>>> import numpy as np
>>> import numpy.linalg as la
>>> np.set_printoptions(precision=2, suppress=True, linewidth=100, sign=" ")
>>> def rd(a):
...     return np.round(a, 2) + 0
... 
>>> O, _ = la.qr(np.array([[-0.6, 0.4, -1.0], [0.7, -0.2, -1.1], [1.2, -0.7, 0.0]]))
>>> data = 3 * O
>>> print(rd(data))
[[-1.19 -1.2   2.48]
 [ 1.39 -2.59 -0.59]
 [ 2.38  0.91  1.59]]
>>> rng = np.random.default_rng(4834)
>>> lab = rng.permutation(3)
>>> print(lab)
[ 1  2  0]
>>> Y = data[lab][:, lab]
>>> print(rd(Y))
[[-2.59 -0.59  1.39]
 [ 0.91  1.59  2.38]
 [-1.2   2.48 -1.19]]
>>> print(rd(np.diag(Y)))
[-2.59  1.59 -1.19]
>>> print(rd(la.det(Y)), rd(la.det(data[lab])))
27.0 27.0
>>> Y = np.array([[3, -4, 2], [-1, 1, 2]])
>>> W2 = np.kron(Y, data)
>>> print(W2.shape)
(6, 9)
>>> r0 = np.array([3, 3, 3])
>>> mat = np.outer(rng.normal(size=25), r0) + 0.3 * rng.normal(size=(25, 3))
>>> print(rd(mat))
[[-2.45 -2.26 -2.25]
 [-1.94 -2.05 -2.32]
 [ 0.23  0.76  0.18]
 [-5.9  -5.85 -5.97]
 [-2.17 -2.39 -2.68]
 [ 1.    0.95  0.7 ]
 [ 4.33  3.96  4.36]
 [ 3.58  3.22  3.52]
 [ 0.99  0.6   0.76]
 [ 1.83  1.63  1.65]
 [-2.66 -2.74 -1.85]
 [ 5.36  5.16  5.47]
 [ 1.37  1.68  1.94]
 [-0.32  0.06  0.05]
 [ 4.84  4.77  4.47]
 [-0.56 -0.46 -1.02]
 [ 1.    0.74  0.42]
 [-5.94 -5.99 -5.92]
 [-2.91 -3.   -2.99]
 [ 4.77  5.26  4.74]
 [ 2.08  1.81  1.37]
 [-2.31 -1.86 -2.9 ]
 [-0.61 -1.03 -0.65]
 [-5.09 -4.28 -4.72]
 [ 6.4   6.62  6.46]]
>>> w1 = np.array([[-2, -1, 1, -3, -2, 1], [2, 3, 0, -2, 0, -2], [0, -1, 1, 3, 3, 0]])
>>> coef = np.array([1, -1, -2, 2, 2, -1])
>>> act = np.maximum(mat @ w1 + coef, 0)
>>> print((act > 0).mean(axis=0))
[ 1.    0.44  0.36  0.6   0.72  0.4 ]
>>> print((act > 0).astype(int))
[[ 1  0  0  1  1  1]
 [ 1  0  0  1  0  1]
 [ 1  1  0  1  1  0]
 [ 1  0  0  1  0  1]
 [ 1  0  0  1  0  1]
 [ 1  1  0  0  1  0]
 [ 1  1  1  0  1  0]
 [ 1  1  1  0  1  0]
 [ 1  0  0  1  1  0]
 [ 1  1  1  0  1  0]
 [ 1  0  0  1  1  1]
 [ 1  1  1  0  1  0]
 [ 1  1  1  1  1  0]
 [ 1  0  0  1  1  0]
 [ 1  1  1  0  1  0]
 [ 1  0  0  1  1  0]
 [ 1  0  0  0  1  0]
 [ 1  0  0  1  0  1]
 [ 1  0  0  1  0  1]
 [ 1  1  1  0  1  0]
 [ 1  1  1  0  1  0]
 [ 1  0  0  1  0  1]
 [ 1  0  0  1  1  1]
 [ 1  0  0  1  0  1]
 [ 1  1  1  0  1  0]]
>>> W2 = np.array([[0, 1], [3, 2], [1, 1], [0, 3], [5, 5], [1, 3]])
>>> print((act @ W2).round(6).argmax(axis=1))
[ 1  1  1  1  1  1  0  0  1  1  1  0  1  1  0  1  1  1  1  0  0  1  1  1  0]
>>> O, V = la.qr(mat[:, :1])[0], la.qr(mat[:, 1:])[0]
>>> s = la.svd(O.T @ V, compute_uv=False)
>>> print(rd(s))
[ 1.]
>>> print(rd(la.norm(O @ O.T - V @ V.T, 2)))
1.0
>>> print(rd(np.degrees(np.arccos(s.clip(0, 1)))))
[ 4.64]
>>> cov = np.cov(mat, rowvar=False)
>>> print(np.argsort(-mat.std(axis=0).round(6), kind="stable"))
[ 0  2  1]
>>> print(rd(la.eigvalsh(cov)[::-1]))
[ 35.72   0.08   0.05]
>>> print(rd(np.corrcoef(mat.T)))
[[ 1.    1.    0.99]
 [ 1.    1.    0.99]
 [ 0.99  0.99  1.  ]]
>>> vec = np.array([3, 2, 0])
>>> rhs = mat @ vec
>>> print(rd(la.lstsq(mat, rhs)[0]))
[ 3.  2.  0.]
>>> print(rd(la.pinv(mat) @ mat))
[[ 1.  0.  0.]
 [ 0.  1.  0.]
 [ 0.  0.  1.]]
>>> try:
...     la.solve(mat, rhs)
... except la.LinAlgError as e:
...     print(e)
... 
Last 2 dimensions of the array must be square
>>> rhs = rhs + 0.02 * rng.normal(size=25)
>>> print(rd(rhs))
[-11.83  -9.93   2.18 -29.45 -11.31   4.88  20.93  17.19   4.14   8.77 -13.45  26.4    7.44  -0.86
  24.07  -2.59   4.47 -29.78 -14.71  24.85   9.86 -10.64  -3.9  -23.81  32.43]
>>> coef, *_ = la.lstsq(mat, rhs)
>>> print(rd(mat.T @ (rhs - mat @ coef)))
[ 0.  0.  0.]
>>> print(rd(la.norm(rhs - mat @ coef)))
0.1
>>> cen = (mat - mat.mean(axis=0)) / mat.std(axis=0)
>>> print(rd(cen.std(axis=0)))
[ 1.  1.  1.]
>>> coef = la.lstsq(np.delete(cen, 1, axis=1), cen[:, 1])[0]
>>> print(rd(coef))
[ 0.72  0.28]
>>> O, _ = la.qr(np.array([[0.2, -0.4, 1.6, -0.4],
...     [0.2, -0.2, -2.3, 0.5],
...     [1.0, -1.0, 1.5, -1.6],
...     [1.7, 1.9, 0.2, -0.4]]))
>>> V, _ = la.qr(np.array([[0.4, 1.9, 0.2], [-0.3, -0.8, 1.3], [0.6, -0.1, 0.2]]))
>>> s = 3 * 0.9 ** np.arange(3)
>>> X = O[:, :3] * s @ V[:3]
>>> print(rd(X))
[[ 0.68  0.55  0.96]
 [-1.7  -1.48  0.09]
 [ 0.05 -0.64  2.55]
 [ 1.89 -2.21 -0.25]]
>>> Y = np.c_[X[:, :1] @ np.array([[-3]]), np.array([3, 2, -3, -1])]
>>> print(rd(Y))
[[-2.03  3.  ]
 [ 5.09  2.  ]
 [-0.14 -3.  ]
 [-5.68 -1.  ]]
>>> print(rd(la.norm(la.qr(X)[0].T @ Y, axis=0) ** 2 / ((Y ** 2).sum(axis=0) + 1e-12)))
[ 1.   0.2]
>>> print(rd(la.norm(Y - X @ la.lstsq(X, Y)[0], axis=0)))
[ 0.   4.3]
>>> print(la.matrix_rank(np.c_[X, Y]))
4
>>> print(la.matrix_rank(Y))
2
>>> cov = X.T @ X
>>> print(la.matrix_rank(cov))
3
>>> print((X @ X.T).shape)
(4, 4)
>>> print(rd(cov))
[[ 6.92 -1.32  0.14]
 [-1.32  7.77 -0.67]
 [ 0.14 -0.67  7.5 ]]
>>> lab = rng.permutation(3)
>>> Y = X[:, lab] * rng.choice([-1, 1], 3)
>>> print(rd(Y))
[[ 0.96 -0.68  0.55]
 [ 0.09  1.7  -1.48]
 [ 2.55 -0.05 -0.64]
 [-0.25 -1.89 -2.21]]
>>> left, _, vt = la.svd(X.T @ Y)
>>> print(rd(left @ vt))
[[ 0. -1.  0.]
 [ 0.  0.  1.]
 [ 1.  0.  0.]]
>>> print(lab)
[ 2  0  1]
>>> print(rd(la.lstsq(X, Y)[0]))
[[ 0. -1.  0.]
 [ 0.  0.  1.]
 [ 1.  0.  0.]]
>>> r0, g = X[1], X[3]
>>> print(rd(r0 @ r0))
5.09
>>> p = (r0 @ g) / (r0 @ r0) * r0
>>> print(rd(g - p))
[ 1.91 -2.19 -0.26]
>>> print(rd(np.outer(r0, g)))
[[-3.21  3.74  0.43]
 [-2.81  3.28  0.38]
 [ 0.16 -0.19 -0.02]]
>>> print(rd(p))
[-0.01 -0.01  0.  ]
>>> print(rd(la.norm(r0 + g) ** 2 + la.norm(r0 - g) ** 2))
27.21
>>> print(la.matrix_rank(np.outer(r0, g)))
1
>>> hat = X @ la.solve(X.T @ X, X.T)
>>> print(rd((np.eye(4) - hat) @ X))
[[ 0.  0.  0.]
 [ 0.  0.  0.]
 [ 0.  0.  0.]
 [ 0.  0.  0.]]
>>> print(rd(hat @ X[:, 0]))
[ 0.68 -1.7   0.05  1.89]
>>> print(la.matrix_rank(np.eye(4) - hat))
1
>>> print(np.trace(hat))
3.0
>>> print(rd(la.eigvalsh(hat)))
[ 0.  1.  1.  1.]
>>> print(rd(np.diag(hat)))
[ 0.26  0.85  0.89  1.  ]
>>> M = np.load("w.npy")
>>> print(M)
[[ 0  0  0]
 [ 0  1  0]
 [ 0  0  0]]
>>> cov = M.T @ M
>>> print(rd(la.svd(M, compute_uv=False) ** 2))
[ 1.  0.  0.]
>>> print(la.matrix_rank(cov))
1
>>> feats = np.load("block2.npy")
>>> print(feats)
[[ -0.4   -0.4   -2.06]
 [ -1.4   -2.4  -12.05]
 [  0.5   -0.6   -2.93]
 [ -0.1    0.2    0.93]
 [ -0.6    0.4    2.06]
 [ -1.1   -2.4  -11.99]
 [ -0.2   -2.9  -14.51]
 [  0.8    1.1    5.56]
 [  0.8    0.     0.01]
 [ -0.6    0.1    0.46]]
>>> d = la.norm(feats[:, None] - feats[None], axis=-1)
>>> print(rd(la.norm(feats - feats.mean(axis=0), axis=1)))
[  1.43   8.84   0.9    4.47   5.63   8.75  11.28   9.25   3.68   4.01]
>>> print(d.mean(axis=1).argmax())
6
>>> print(np.unravel_index(d.round(6).argmax(), d.shape))
(np.int64(6), np.int64(7))
>>> print((d + 1e9 * np.eye(10)).round(6).argmin(axis=1))
[ 2  5  0  9  3  1  5  4  3  3]
>>> r0, g = mat[11], mat[18]
>>> print(rd(r0 @ r0))
85.24
>>> p = (r0 @ g) / (r0 @ r0) * r0
>>> print(rd(g - p))
[ 0.07 -0.13  0.05]
>>> print(rd((g - p) @ r0))
0.0
>>> print(rd(la.norm(r0 + g) ** 2 + la.norm(r0 - g) ** 2))
223.34
>>> W0 = np.load("x.npy")
>>> print(rd(W0))
[[ 0.08 -0.08 -0.36]
 [ 0.2  -0.2  -0.9 ]
 [-0.06  0.06  0.27]]
>>> left, s, vt = la.svd(W0)
>>> print(np.argmax(s[:-1] / (s[1:] + 1e-6)) + 1)
1
>>> print(rd(s))
[ 1.05  0.    0.  ]
>>> Y = left[:, :1] @ np.diag(s[:1]) @ vt[:1]
>>> print(rd(la.norm(W0 - Y) / la.norm(W0)))
0.0
>>> print(rd(np.abs(W0 - Y).max()))
0.0
>>> print(la.matrix_rank(Y))
1
>>> print(rd(Y))
[[ 0.08 -0.08 -0.36]
 [ 0.2  -0.2  -0.9 ]
 [-0.06  0.06  0.27]]
>>> print(rd(la.norm(Y, 2) / la.norm(Y)))
1.0
>>> print([round(float(x), 2) for x in la.svd(Y, compute_uv=False)[:3]])
[1.05, 0.0, 0.0]
>>> print(np.argsort(-la.norm(Y, axis=0).round(6), kind="stable")[:3])
[ 2  0  1]
>>> print(la.cond(Y) > 100)
True
>>> r = la.matrix_rank(W0)
>>> print(r)
1
>>> N = la.svd(W0)[2][r:].T
>>> print(la.matrix_rank(W0.T @ W0), la.matrix_rank(W0 @ W0.T))
1 1
>>> print(rd(W0 @ N))
[[ 0.  0.]
 [ 0.  0.]
 [ 0.  0.]]
>>> print(np.allclose(W0 @ N, 0))
True
>>> print([int(la.matrix_rank(W0[:i])) for i in range(1, len(W0) + 1)])
[1, 1, 1]
>>> print([int(la.matrix_rank(np.delete(W0, i, axis=0))) for i in range(3)])
[1, 1, 1]
>>> J = np.load("data.npy")
>>> print(J)
[[-1.86  1.59  2.31]
 [ 1.59 -2.51  3.98]
 [ 2.31  3.98  1.37]]
>>> print(rd(J @ J))
[[11.32  2.25  5.2 ]
 [ 2.25 24.67 -0.86]
 [ 5.2  -0.86 23.05]]
>>> print(rd(la.det(J)))
75.03
>>> print(np.allclose(J, J.T))
True
>>> print((J + J.T) / 2)
[[-1.86  1.59  2.31]
 [ 1.59 -2.51  3.98]
 [ 2.31  3.98  1.37]]
>>> ev, V = la.eigh(J)
>>> print(rd(V.T @ J @ V))
[[-5.  0.  0.]
 [ 0. -3.  0.]
 [ 0.  0.  5.]]
>>> print(rd(ev))
[-5. -3.  5.]
>>> print(rd(ev.sum()), np.trace(J))
-3.0 -3.0
>>> print(rd(la.eigvalsh(J @ J)))
[  8.98  25.02  25.04]
>>> print(rd(la.eigvalsh(J + 4 * np.eye(3))))
[-1.  1.  9.]
>>> vec = np.array([9, -6, 6])
>>> rhs = J @ vec
>>> print(rd(rhs))
[-12.42  53.25   5.13]
>>> print(rd(la.solve(J, J[:, 1])))
[ 0.  1.  0.]
>>> print(rd(la.solve(J, rhs + J[:, 0])))
[10. -6.  6.]
>>> print(rd(la.solve(J, rhs)))
[ 9. -6.  6.]
>>> arr = np.array([[2.0, 1.0, 0.0], [0.0, 2.0, 1.0], [0.0, 0.0, 2.0]])
>>> print(arr)
[[ 2.  1.  0.]
 [ 0.  2.  1.]
 [ 0.  0.  2.]]
>>> lab = rng.permutation(3)
>>> print(lab)
[ 0  2  1]
>>> Y = arr[lab][:, lab]
>>> print(rd(np.sort(np.abs(la.eigvals(Y)))))
[ 2.  2.  2.]
>>> print(rd(la.det(Y)), rd(la.det(arr[lab])))
8.0 -8.0
>>> print(np.trace(Y))
6.0
>>> print(np.diag(Y))
[ 2.  2.  2.]
>>> print(rd(la.det(2 * arr)), rd(la.det(arr)))
64.0 8.0
>>> print(np.kron(np.eye(2, dtype=int), arr))
[[ 2.  1.  0.  0.  0.  0.]
 [ 0.  2.  1.  0.  0.  0.]
 [ 0.  0.  2.  0.  0.  0.]
 [ 0.  0.  0.  2.  1.  0.]
 [ 0.  0.  0.  0.  2.  1.]
 [ 0.  0.  0.  0.  0.  2.]]
>>> print(np.einsum("ii->", arr))
6.0
